$ python3 -q
>>> import numpy as np
>>> import numpy.linalg as la
>>> np.set_printoptions(precision=3, suppress=True, linewidth=140)
>>> tidy = lambda a: np.round(a, 3) + 0
>>> A2 = np.array([[1, 1, -1, 0, -1],
...     [-1, 1, -2, -2, -2],
...     [0, 1, -2, 0, 1],
...     [0, -2, -2, 2, 2],
...     [2, 2, 1, -2, 1]])
>>> F = np.triu(A2)
>>> F
array([[ 1,  1, -1,  0, -1],
       [ 0,  1, -2, -2, -2],
       [ 0,  0, -2,  0,  1],
       [ 0,  0,  0,  2,  2],
       [ 0,  0,  0,  0,  1]])
>>> tidy(la.eigvals(F))
array([ 1.,  1., -2.,  2.,  1.])
>>> np.einsum("ij,ji->", F, F)
np.int64(11)
>>> tidy(la.det(F.T))
np.float64(-4.0)
>>> f = np.array([6, 8, 8, -7, 4])
>>> A2 = F + np.outer(f, np.eye(5)[3])
>>> la.matrix_rank(la.inv(A2) - la.inv(F), tol=1e-8)
np.int64(1)
>>> A2
array([[ 1.,  1., -1.,  6., -1.],
       [ 0.,  1., -2.,  6., -2.],
       [ 0.,  0., -2.,  8.,  1.],
       [ 0.,  0.,  0., -5.,  2.],
       [ 0.,  0.,  0.,  4.,  1.]])
>>> t = np.radians(36)
>>> r_ = np.eye(5)
>>> r_[3, 3] = r_[1, 1] = np.cos(t)
>>> r_[3, 1], r_[1, 3] = -np.sin(t), np.sin(t)
>>> tidy(r_)
array([[ 1.   ,  0.   ,  0.   ,  0.   ,  0.   ],
       [ 0.   ,  0.809,  0.   ,  0.588,  0.   ],
       [ 0.   ,  0.   ,  1.   ,  0.   ,  0.   ],
       [ 0.   , -0.588,  0.   ,  0.809,  0.   ],
       [ 0.   ,  0.   ,  0.   ,  0.   ,  1.   ]])
>>> A2 = F @ r_.T
>>> tidy(np.abs(A2 - F).max(axis=0))
array([0.   , 1.367, 0.   , 0.588, 0.   ])
>>> tidy(la.det(r_)), tidy(np.trace(r_))
(np.float64(1.0), np.float64(4.618))
>>> tidy(A2)
array([[ 1.   ,  0.809, -1.   , -0.588, -1.   ],
       [ 0.   , -0.367, -2.   , -2.206, -2.   ],
       [ 0.   ,  0.   , -2.   ,  0.   ,  1.   ],
       [ 0.   ,  1.176,  0.   ,  1.618,  2.   ],
       [ 0.   ,  0.   ,  0.   ,  0.   ,  1.   ]])
>>> tidy(la.svd(F, compute_uv=False)), tidy(la.svd(A2, compute_uv=False))
(array([4.582, 2.695, 1.518, 0.52 , 0.411]), array([4.582, 2.695, 1.518, 0.52 , 0.411]))
>>> np.allclose(la.norm(F, axis=1), la.norm(A2, axis=1))
True
>>> np.allclose(F @ F.T, A2 @ A2.T)
True
